In [1]: import numpy as np

In [2]: np.set_printoptions(precision=4, suppress=True, linewidth=140)

In [3]: def tidy(a):
   ...:     return np.round(a, 4) + 0
   ...: 

In [4]: E = np.loadtxt("layer7.csv", delimiter=",")

In [5]: tidy(E)
Out[5]: 
array([[-0.2425,  0.9701],
       [ 0.9701,  0.2425]])

In [6]: tidy(E[:, 0] @ E[:, 1])
Out[6]: np.float64(0.0)

In [7]: tidy(E @ E.T)
Out[7]: 
array([[1., 0.],
       [0., 1.]])

In [8]: print(tidy(np.linalg.pinv(E)))
[[-0.2425  0.9701]
 [ 0.9701  0.2425]]

In [9]: tidy(np.linalg.norm(E, axis=0))
Out[9]: array([1., 1.])

In [10]: F = np.loadtxt("m.csv", delimiter=",")

In [11]: print(F)
[[ 0.0403 -1.9646  0.9616]
 [ 3.0317  6.9591 -3.9388]
 [-8.9468 -7.007   4.9873]
 [-6.0427 -8.0156  5.0624]]

In [12]: A2 = np.array([[3, 4], [3, 4]])

In [13]: W2 = np.kron(A2, F)

In [14]: W2.shape
Out[14]: (8, 6)

In [15]: rng = np.random.default_rng(128)

In [16]: idx = rng.permutation(3)

In [17]: A2 = F[:, idx] * rng.choice([-1, 1], 3)

In [18]: A2
Out[18]: 
array([[ 0.0403,  1.9646,  0.9616],
       [ 3.0317, -6.9591, -3.9388],
       [-8.9468,  7.007 ,  4.9873],
       [-6.0427,  8.0156,  5.0624]])

In [19]: U, _, vt = np.linalg.svd(F.T @ A2)

In [20]: tidy(U @ vt)
Out[20]: 
array([[ 1.,  0.,  0.],
       [ 0., -1.,  0.],
       [ 0.,  0.,  1.]])

In [21]: tidy(np.linalg.lstsq(F, A2)[0])
Out[21]: 
array([[ 1.,  0.,  0.],
       [ 0., -1.,  0.],
       [ 0.,  0.,  1.]])

In [22]: idx
Out[22]: array([0, 1, 2])

In [23]: x0 = np.array([1, 1])

In [24]: target = E @ x0

In [25]: tidy(target)
Out[25]: array([0.7276, 1.2127])

In [26]: tidy(np.linalg.solve(E.T, E[0]))
Out[26]: array([1., 0.])

In [27]: np.linalg.solve(E, target[:-1])
ValueError: solve1: Input operand 1 has a mismatch in its core dimension 0, with gufunc signature (m,m),(m)->(m) (size 1 is different from 2)


In [28]: print(tidy(np.linalg.solve(E, target + E[:, 1])))
[1. 2.]

In [29]: t3 = np.stack([F, -2 * F, F[::-1]])

In [30]: print(t3.shape)
(3, 4, 3)

In [31]: print(np.linalg.matrix_rank(t3.reshape(3, -1)))
2

In [32]: tidy(t3.sum(axis=0))
Out[32]: 
array([[ -6.083 ,  -6.051 ,   4.1008],
       [-11.9785, -13.9661,   8.9261],
       [ 11.9785,  13.9661,  -8.9261],
       [  6.083 ,   6.051 ,  -4.1008]])

In [33]: print(tidy(np.linalg.norm(t3, axis=(1, 2))))
[18.9296 37.8591 18.9296]

In [34]: np.linalg.matrix_rank(t3)
Out[34]: array([3, 3, 3])
